>>> import numpy as np
>>> np.set_printoptions(precision=2, suppress=True, linewidth=140, floatmode="fixed")
>>> th = np.deg2rad(30)
>>> F = np.eye(4)
>>> F[np.ix_([0, 1], [0, 1])] = [[np.cos(th), -np.sin(th)], [np.sin(th), np.cos(th)]]
>>> print(F)
[[ 0.87 -0.50  0.00  0.00]
 [ 0.50  0.87  0.00  0.00]
 [ 0.00  0.00  1.00  0.00]
 [ 0.00  0.00  0.00  1.00]]
>>> w1 = np.array([[4, 0], [2, -3], [3, 0], [3, -2]])
>>> beta = np.array([5, 5])
>>> hid = np.maximum(F @ w1 + beta, 0)
>>> print((hid > 0).mean(axis=0))
[1.00 1.00]
>>> print((hid > 0).astype(int))
[[1 1]
 [1 1]
 [1 1]
 [1 1]]
>>> basis = np.array([[2, 4, 1], [3, 2, 0]])
>>> print(w1 @ basis)
[[ 8 16  4]
 [-5  2  2]
 [ 6 12  3]
 [ 0  8  3]]
>>> print((F != 0).astype(int))
[[1 1 0 0]
 [1 1 0 0]
 [0 0 1 0]
 [0 0 0 1]]
>>> print((np.linalg.matrix_power((F != 0) + (F.T != 0) + np.eye(4), 4) > 0).astype(int))
[[1 1 0 0]
 [1 1 0 0]
 [0 0 1 0]
 [0 0 0 1]]
>>> print(round(float(np.linalg.det(F)), 2))
1.0
>>> print(np.sort(np.linalg.eigvals(F).real))
[0.87 0.87 1.00 1.00]
>>> x0 = np.array([-2, 0, 1, 1])
>>> print(np.abs(np.linalg.eigvals(F)))
[1.00 1.00 1.00 1.00]
>>> print(np.round(F.T @ (F @ x0), 2) + 0)
[-2.00  0.00  1.00  1.00]
>>> J = np.load("arr.npy")
>>> print(J.round(2) + 0)
[[-0.45 -0.72  0.08  0.07 -0.07  0.12 -0.02 -0.50]
 [ 0.63 -0.17  0.21  0.55 -0.13  0.23 -0.39 -0.12]
 [ 0.54 -0.32 -0.55 -0.28 -0.10  0.08  0.43 -0.14]
 [ 0.12 -0.33  0.58  0.07  0.16  0.01  0.57  0.43]
 [ 0.12  0.28  0.19  0.24  0.00 -0.56  0.38 -0.59]
 [ 0.21 -0.26  0.26 -0.51 -0.32 -0.55 -0.38  0.08]
 [ 0.18  0.23  0.42 -0.54  0.26  0.47 -0.03 -0.41]
 [-0.12  0.22  0.15 -0.02 -0.88  0.29  0.24  0.00]]
>>> out = J / np.linalg.norm(J, axis=1, keepdims=True)
>>> C2 = out @ out.T
>>> print(np.round(np.degrees(np.arccos(np.clip(C2[4, 0], -1, 1))), 2))
90.0
>>> print(np.linalg.norm(out, axis=1))
[1.00 1.00 1.00 1.00 1.00 1.00 1.00 1.00]
>>> x0 = np.array([-5, 5, 3, 3, -5, 4, 4, -1])
>>> print(np.abs(np.linalg.eigvals(J)))
[1.00 1.00 1.00 1.00 1.00 1.00 1.00 1.00]
>>> print(8 - np.linalg.matrix_rank(J - np.eye(8), tol=1e-8))
1
>>> print(J.T @ (J @ x0))
[-5.00  5.00  3.00  3.00 -5.00  4.00  4.00 -1.00]
>>> print(np.linalg.svd(J, compute_uv=False))
[1.00 1.00 1.00 1.00 1.00 1.00 1.00 1.00]
>>> print(np.linalg.norm(J, axis=0))
[1.00 1.00 1.00 1.00 1.00 1.00 1.00 1.00]
>>> print(np.round(J @ J.T, 2) + 0)
[[1.00 0.00 0.00 0.00 0.00 0.00 0.00 0.00]
 [0.00 1.00 0.00 0.00 0.00 0.00 0.00 0.00]
 [0.00 0.00 1.00 0.00 0.00 0.00 0.00 0.00]
 [0.00 0.00 0.00 1.00 0.00 0.00 0.00 0.00]
 [0.00 0.00 0.00 0.00 1.00 0.00 0.00 0.00]
 [0.00 0.00 0.00 0.00 0.00 1.00 0.00 0.00]
 [0.00 0.00 0.00 0.00 0.00 0.00 1.00 0.00]
 [0.00 0.00 0.00 0.00 0.00 0.00 0.00 1.00]]
>>> print(np.round(J.T @ J, 2) + 0)
[[1.00 0.00 0.00 0.00 0.00 0.00 0.00 0.00]
 [0.00 1.00 0.00 0.00 0.00 0.00 0.00 0.00]
 [0.00 0.00 1.00 0.00 0.00 0.00 0.00 0.00]
 [0.00 0.00 0.00 1.00 0.00 0.00 0.00 0.00]
 [0.00 0.00 0.00 0.00 1.00 0.00 0.00 0.00]
 [0.00 0.00 0.00 0.00 0.00 1.00 0.00 0.00]
 [0.00 0.00 0.00 0.00 0.00 0.00 1.00 0.00]
 [0.00 0.00 0.00 0.00 0.00 0.00 0.00 1.00]]
>>> rng = np.random.default_rng(15)
>>> W0 = np.eye(4, dtype=int)[rng.permutation(4)] * np.array([3, -5, -5, 5])
>>> print(W0)
[[ 3  0  0  0]
 [ 0  0 -5  0]
 [ 0  0  0  5]
 [ 0 -5  0  0]]
>>> th = np.radians(60)
>>> R = np.eye(4)
>>> R[3, 3] = R[1, 1] = np.cos(th)
>>> R[3, 1], R[1, 3] = -np.sin(th), np.sin(th)
>>> print(R)
[[ 1.00  0.00  0.00  0.00]
 [ 0.00  0.50  0.00  0.87]
 [ 0.00  0.00  1.00  0.00]
 [ 0.00 -0.87  0.00  0.50]]
>>> out = W0 @ R.T
>>> print(np.allclose(W0 @ W0.T, out @ out.T))
True
>>> print(np.allclose(np.linalg.norm(W0, axis=1), np.linalg.norm(out, axis=1)))
True
>>> print(out)
[[ 3.00  0.00  0.00  0.00]
 [ 0.00  0.00 -5.00  0.00]
 [ 0.00  4.33  0.00  2.50]
 [ 0.00 -2.50  0.00  4.33]]
>>> print(np.abs(out - W0).max(axis=0))
[0.00 4.33 0.00 4.33]
>>> x0 = np.array([1, -1, 1, -1])
>>> a = np.maximum(W0 @ x0, 0)
>>> print(W0.T @ a)
[  9 -25   0   0]
>>> print(a)
[3 0 0 5]
>>> print(np.maximum(W0 @ (3 * x0), 0))
[ 9  0  0 15]
>>> E = np.load("block17.npy")
>>> print(E)
[[ 2  1  1  3]
 [ 2  1 -1  1]
 [-2  0  3 -2]
 [-2  1 -3  3]
 [ 3  3 -1  2]
 [-1  0 -3 -3]
 [ 3  2 -2 -1]
 [ 0 -3  0  1]
 [ 0  2 -3  2]]
>>> out = E + rng.integers(-2, 3, (9, 3)) @ rng.integers(-2, 3, (3, 4))
>>> print(out)
[[  5   4  -2   2]
 [  0   1   2   2]
 [ -4  -6  -3   0]
 [  2   4  -6   1]
 [  1   0  -1   3]
 [ -4  -6  -6  -1]
 [  7  10   3  -4]
 [ -4  -7   2   3]
 [  2   0 -11   2]]
>>> print(np.abs(out - E).sum(axis=1))
[10  6 16 12  6 14 20 12 12]
>>> print(out - E)
[[ 3  3 -3 -1]
 [-2  0  3  1]
 [-2 -6 -6  2]
 [ 4  3 -3 -2]
 [-2 -3  0  1]
 [-3 -6 -3  2]
 [ 4  8  5 -3]
 [-4 -4  2  2]
 [ 2 -2 -8  0]]
